$ python3 -q
>>> import numpy as np
>>> from numpy import linalg as LA
>>> np.set_printoptions(precision=3, suppress=True, linewidth=120, legacy="1.25")
>>> def rd(a):
...     return np.round(a, 3) + 0
... 
>>> feats = np.loadtxt("sample6.csv", delimiter=",")
>>> print(feats)
[[ 0.793  0.706  0.617  0.996  0.996  0.991  0.641]
 [-0.664 -0.544 -0.949 -0.254 -0.966 -0.977 -0.721]
 [-0.11  -0.03  -0.914  0.977  0.159 -0.414 -0.422]
 [ 0.992  0.963  0.99   0.99   1.     1.     0.925]
 [-0.696 -0.537 -0.997  0.963 -0.938 -0.987 -0.859]
 [-0.706 -0.551  0.966 -0.999 -0.845 -0.578  0.454]
 [-0.917 -0.84  -1.     0.414 -1.    -1.    -0.979]
 [ 0.388  0.327 -0.523  0.975  0.824  0.641  0.01 ]
 [ 0.03  -0.03   0.635 -0.92  -0.397  0.     0.149]
 [-0.611 -0.47  -0.696 -0.462 -0.881 -0.905 -0.446]
 [-0.38  -0.119  0.711  0.789  0.827  0.604  0.515]]
>>> x0 = np.array([7, 1, 8, 1, 3, 3, -6])
>>> a = np.maximum(feats @ x0, 0)
>>> print(feats * (a > 1e-9)[:, None])
[[ 0.793  0.706  0.617  0.996  0.996  0.991  0.641]
 [-0.    -0.    -0.    -0.    -0.    -0.    -0.   ]
 [-0.    -0.    -0.     0.     0.    -0.    -0.   ]
 [ 0.992  0.963  0.99   0.99   1.     1.     0.925]
 [-0.    -0.    -0.     0.    -0.    -0.    -0.   ]
 [-0.    -0.     0.    -0.    -0.    -0.     0.   ]
 [-0.    -0.    -0.     0.    -0.    -0.    -0.   ]
 [ 0.388  0.327 -0.523  0.975  0.824  0.641  0.01 ]
 [ 0.03  -0.03   0.635 -0.92  -0.397  0.     0.149]
 [-0.    -0.    -0.    -0.    -0.    -0.    -0.   ]
 [-0.38  -0.119  0.711  0.789  0.827  0.604  0.515]]
>>> print(np.flatnonzero(a > 1e-9))
[ 0  3  7  8 10]
>>> print(rd(np.maximum(feats @ (3 * x0), 0)))
[42.912  0.     0.    51.801  0.     0.     0.    12.507  6.765  0.    14.703]
>>> print(rd(feats.T @ a))
[28.295 27.439 28.656 37.198 38.107 37.075 28.043]
>>> data = np.loadtxt("block8.csv", delimiter=",")
>>> print(rd(data))
[[ 0.253 -0.094 -0.018 -0.189  0.105 -0.05   0.139  0.334]
 [-0.094  0.213  0.22   0.073 -0.099 -0.209  0.158 -0.163]
 [-0.018  0.22   0.257  0.017 -0.079 -0.269  0.242 -0.071]
 [-0.189  0.073  0.017  0.141 -0.079  0.034 -0.1   -0.25 ]
 [ 0.105 -0.099 -0.079 -0.079  0.064  0.056 -0.013  0.152]
 [-0.05  -0.209 -0.269  0.034  0.056  0.3   -0.295 -0.016]
 [ 0.139  0.158  0.242 -0.1   -0.013 -0.295  0.323  0.137]
 [ 0.334 -0.163 -0.071 -0.25   0.152 -0.016  0.137  0.449]]
>>> # symmetric
>>> x0 = np.array([3, -1, 3, -1, -2, 1, -1, 0])
>>> print(rd(np.eye(8) - data))
[[ 0.747  0.094  0.018  0.189 -0.105  0.05  -0.139 -0.334]
 [ 0.094  0.787 -0.22  -0.073  0.099  0.209 -0.158  0.163]
 [ 0.018 -0.22   0.743 -0.017  0.079  0.269 -0.242  0.071]
 [ 0.189 -0.073 -0.017  0.859  0.079 -0.034  0.1    0.25 ]
 [-0.105  0.099  0.079  0.079  0.936 -0.056  0.013 -0.152]
 [ 0.05   0.209  0.269 -0.034 -0.056  0.7    0.295  0.016]
 [-0.139 -0.158 -0.242  0.1    0.013  0.295  0.677 -0.137]
 [-0.334  0.163  0.071  0.25  -0.152  0.016 -0.137  0.551]]
>>> print(rd((x0 - data @ x0) @ (data @ x0)))
0.0
>>> print(rd(data @ x0))
[ 0.589 -0.076  0.13  -0.438  0.196 -0.299  0.491  0.746]
>>> print(rd(data @ data @ x0))
[ 0.589 -0.076  0.13  -0.438  0.196 -0.299  0.491  0.746]
